In [1]: import numpy as np

In [2]: np.set_printoptions(precision=2, suppress=True, linewidth=120, sign=" ")

In [3]: A = np.load("case8.npy")

In [4]: print(A)
[[ 5  2  0]
 [ 7  2  0]
 [ 5  2  0]
 [ 6  2  0]
 [ 1  2  0]
 [ 0  2  2]
 [ 1  2  0]
 [ 0  2  8]
 [ 0  2  2]
 [ 0  2  2]
 [ 7  2  0]
 [ 6  2  0]
 [ 1  2  0]
 [ 4  2  0]
 [ 0  2  8]
 [ 5  2  0]
 [ 6  2  0]
 [ 0  2  2]
 [ 5  2  0]
 [ 0  2  8]
 [ 1  2  0]
 [ 0  2  4]]

In [5]: # row 2 repeats row 0

In [6]: t3 = np.stack([A, -2 * A, A[::-1]])

In [7]: print((t3 @ A.T).shape)
(3, 22, 22)

In [8]: np.einsum("bij,cij->bc", t3, t3)
Out[8]: 
array([[  638, -1276,   384],
       [-1276,  2552,  -768],
       [  384,  -768,   638]])

In [9]: t3.sum(axis=0)
Out[9]: 
array([[-5,  0,  4],
       [-6,  0,  0],
       [-5,  0,  8],
       [-1,  0,  0],
       [-1,  0,  2],
       [ 6,  0, -2],
       [ 4,  0,  0],
       [ 0,  0,  0],
       [ 4,  0, -2],
       [ 1,  0, -2],
       [-1,  0,  0],
       [ 1,  0,  0],
       [-1,  0,  2],
       [-4,  0,  2],
       [ 0,  0,  0],
       [-4,  0,  0],
       [-6,  0,  2],
       [ 1,  0, -2],
       [ 1,  0,  0],
       [ 5,  0, -8],
       [ 6,  0,  0],
       [ 5,  0, -4]])

In [10]: W = np.array([[-3, -2, 1], [3, -1, 2], [0, -3, 3]])

In [11]: coef = np.array([0, -1, 2])

In [12]: act = np.maximum(A @ W + coef, 0)

In [13]: np.linalg.matrix_rank(act)
Out[13]: np.int64(2)

In [14]: print((act > 0).astype(int))
[[ 0  0  1]
 [ 0  0  1]
 [ 0  0  1]
 [ 0  0  1]
 [ 1  0  1]
 [ 1  0  1]
 [ 1  0  1]
 [ 1  0  1]
 [ 1  0  1]
 [ 1  0  1]
 [ 0  0  1]
 [ 0  0  1]
 [ 1  0  1]
 [ 0  0  1]
 [ 1  0  1]
 [ 0  0  1]
 [ 0  0  1]
 [ 1  0  1]
 [ 0  0  1]
 [ 1  0  1]
 [ 1  0  1]
 [ 1  0  1]]

In [15]: Z = np.array([[-4, -4, -4], [-1, -4, 0], [9, -9, 1]])

In [16]: act @ Z
Out[16]: 
array([[  99,  -99,   11],
       [ 117, -117,   13],
       [  99,  -99,   11],
       [ 108, -108,   12],
       [  51,  -75,   -5],
       [  84, -132,  -12],
       [  51,  -75,   -5],
       [ 246, -294,    6],
       [  84, -132,  -12],
       [  84, -132,  -12],
       [ 117, -117,   13],
       [ 108, -108,   12],
       [  51,  -75,   -5],
       [  90,  -90,   10],
       [ 246, -294,    6],
       [  99,  -99,   11],
       [ 108, -108,   12],
       [  84, -132,  -12],
       [  99,  -99,   11],
       [ 246, -294,    6],
       [  51,  -75,   -5],
       [ 138, -186,   -6]])

In [17]: (act @ Z).round(6).argmax(axis=1)
Out[17]: array([ 0,  0,  0,  0,  0,  0,  0,  0,  0,  0,  0,  0,  0,  0,  0,  0,  0,  0,  0,  0,  0,  0])
